$ ipython --no-banner

In [1]: import numpy as np

In [2]: np.set_printoptions(suppress=True, linewidth=200)

In [3]: rng = np.random.default_rng(56733)

In [4]: X = np.eye(8, dtype=int)[rng.permutation(8)]

In [5]: X
Out[5]: 
array([[0, 0, 1, 0, 0, 0, 0, 0],
       [0, 0, 0, 0, 0, 0, 0, 1],
       [0, 0, 0, 0, 0, 0, 1, 0],
       [0, 0, 0, 0, 1, 0, 0, 0],
       [0, 0, 0, 1, 0, 0, 0, 0],
       [0, 0, 0, 0, 0, 1, 0, 0],
       [0, 1, 0, 0, 0, 0, 0, 0],
       [1, 0, 0, 0, 0, 0, 0, 0]])

In [6]: vec = np.array([0, 1, 3, 3, 2, -4, 2, 1])

In [7]: np.round(np.abs(np.linalg.eigvals(X)), 3)
Out[7]: array([1., 1., 1., 1., 1., 1., 1., 1.])

In [8]: [p for p in range(1, 25) if np.allclose(np.linalg.matrix_power(X, p), np.eye(8))]
Out[8]: [10, 20]

In [9]: X.T @ (X @ vec)
Out[9]: array([ 0,  1,  3,  3,  2, -4,  2,  1])

In [10]: np.linalg.matrix_power(X, 4)
Out[10]: 
array([[0, 0, 0, 0, 0, 0, 0, 1],
       [0, 0, 0, 0, 0, 0, 1, 0],
       [1, 0, 0, 0, 0, 0, 0, 0],
       [0, 0, 0, 1, 0, 0, 0, 0],
       [0, 0, 0, 0, 1, 0, 0, 0],
       [0, 0, 0, 0, 0, 1, 0, 0],
       [0, 0, 1, 0, 0, 0, 0, 0],
       [0, 1, 0, 0, 0, 0, 0, 0]])

In [11]: round(np.linalg.det(X), 3)
Out[11]: np.float64(-1.0)

In [12]: np.round(np.sort(np.abs(np.linalg.eigvals(X))), 3)
Out[12]: array([1., 1., 1., 1., 1., 1., 1., 1.])

In [13]: np.allclose(X, X.T)
Out[13]: False

In [14]: np.flatnonzero(np.linalg.matrix_power((X != 0) + (X.T != 0) + np.eye(8), 8)[2])
Out[14]: array([0, 1, 2, 6, 7])

In [15]: (X != 0).astype(int)
Out[15]: 
array([[0, 0, 1, 0, 0, 0, 0, 0],
       [0, 0, 0, 0, 0, 0, 0, 1],
       [0, 0, 0, 0, 0, 0, 1, 0],
       [0, 0, 0, 0, 1, 0, 0, 0],
       [0, 0, 0, 1, 0, 0, 0, 0],
       [0, 0, 0, 0, 0, 1, 0, 0],
       [0, 1, 0, 0, 0, 0, 0, 0],
       [1, 0, 0, 0, 0, 0, 0, 0]])

In [16]: np.round(np.sort(np.linalg.eigvals(X).real), 3)
Out[16]: array([-1.   , -0.809, -0.809,  0.309,  0.309,  1.   ,  1.   ,  1.   ])

In [17]: left, s, Vt = np.linalg.svd(X, full_matrices=False)

In [18]: np.allclose(left * s @ Vt, X)
Out[18]: True

In [19]: Vt @ Vt.T
Out[19]: 
array([[1., 0., 0., 0., 0., 0., 0., 0.],
       [0., 1., 0., 0., 0., 0., 0., 0.],
       [0., 0., 1., 0., 0., 0., 0., 0.],
       [0., 0., 0., 1., 0., 0., 0., 0.],
       [0., 0., 0., 0., 1., 0., 0., 0.],
       [0., 0., 0., 0., 0., 1., 0., 0.],
       [0., 0., 0., 0., 0., 0., 1., 0.],
       [0., 0., 0., 0., 0., 0., 0., 1.]])

In [20]: left.T @ X @ Vt.T
Out[20]: 
array([[1., 0., 0., 0., 0., 0., 0., 0.],
       [0., 1., 0., 0., 0., 0., 0., 0.],
       [0., 0., 1., 0., 0., 0., 0., 0.],
       [0., 0., 0., 1., 0., 0., 0., 0.],
       [0., 0., 0., 0., 1., 0., 0., 0.],
       [0., 0., 0., 0., 0., 1., 0., 0.],
       [0., 0., 0., 0., 0., 0., 1., 0.],
       [0., 0., 0., 0., 0., 0., 0., 1.]])

In [21]: K = np.loadtxt("case2.csv", delimiter=",")

In [22]: K
Out[22]: 
array([[4., 1., 0., 0., 0., 0., 0., 0., 0., 0.],
       [0., 4., 1., 0., 0., 0., 0., 0., 0., 0.],
       [0., 0., 4., 1., 0., 0., 0., 0., 0., 0.],
       [0., 0., 0., 4., 1., 0., 0., 0., 0., 0.],
       [0., 0., 0., 0., 4., 1., 0., 0., 0., 0.],
       [0., 0., 0., 0., 0., 4., 1., 0., 0., 0.],
       [0., 0., 0., 0., 0., 0., 4., 1., 0., 0.],
       [0., 0., 0., 0., 0., 0., 0., 4., 1., 0.],
       [0., 0., 0., 0., 0., 0., 0., 0., 4., 1.],
       [0., 0., 0., 0., 0., 0., 0., 0., 0., 4.]])

In [23]: K @ K
Out[23]: 
array([[16.,  8.,  1.,  0.,  0.,  0.,  0.,  0.,  0.,  0.],
       [ 0., 16.,  8.,  1.,  0.,  0.,  0.,  0.,  0.,  0.],
       [ 0.,  0., 16.,  8.,  1.,  0.,  0.,  0.,  0.,  0.],
       [ 0.,  0.,  0., 16.,  8.,  1.,  0.,  0.,  0.,  0.],
       [ 0.,  0.,  0.,  0., 16.,  8.,  1.,  0.,  0.,  0.],
       [ 0.,  0.,  0.,  0.,  0., 16.,  8.,  1.,  0.,  0.],
       [ 0.,  0.,  0.,  0.,  0.,  0., 16.,  8.,  1.,  0.],
       [ 0.,  0.,  0.,  0.,  0.,  0.,  0., 16.,  8.,  1.],
       [ 0.,  0.,  0.,  0.,  0.,  0.,  0.,  0., 16.,  8.],
       [ 0.,  0.,  0.,  0.,  0.,  0.,  0.,  0.,  0., 16.]])

In [24]: np.linalg.matrix_rank(K - K[0, 0] * np.eye(10))
Out[24]: np.int64(9)

In [25]: [int(np.linalg.matrix_rank(np.linalg.matrix_power(K, p))) for p in range(1, 11)]
Out[25]: [10, 10, 10, 10, 10, 10, 10, 10, 10, 10]
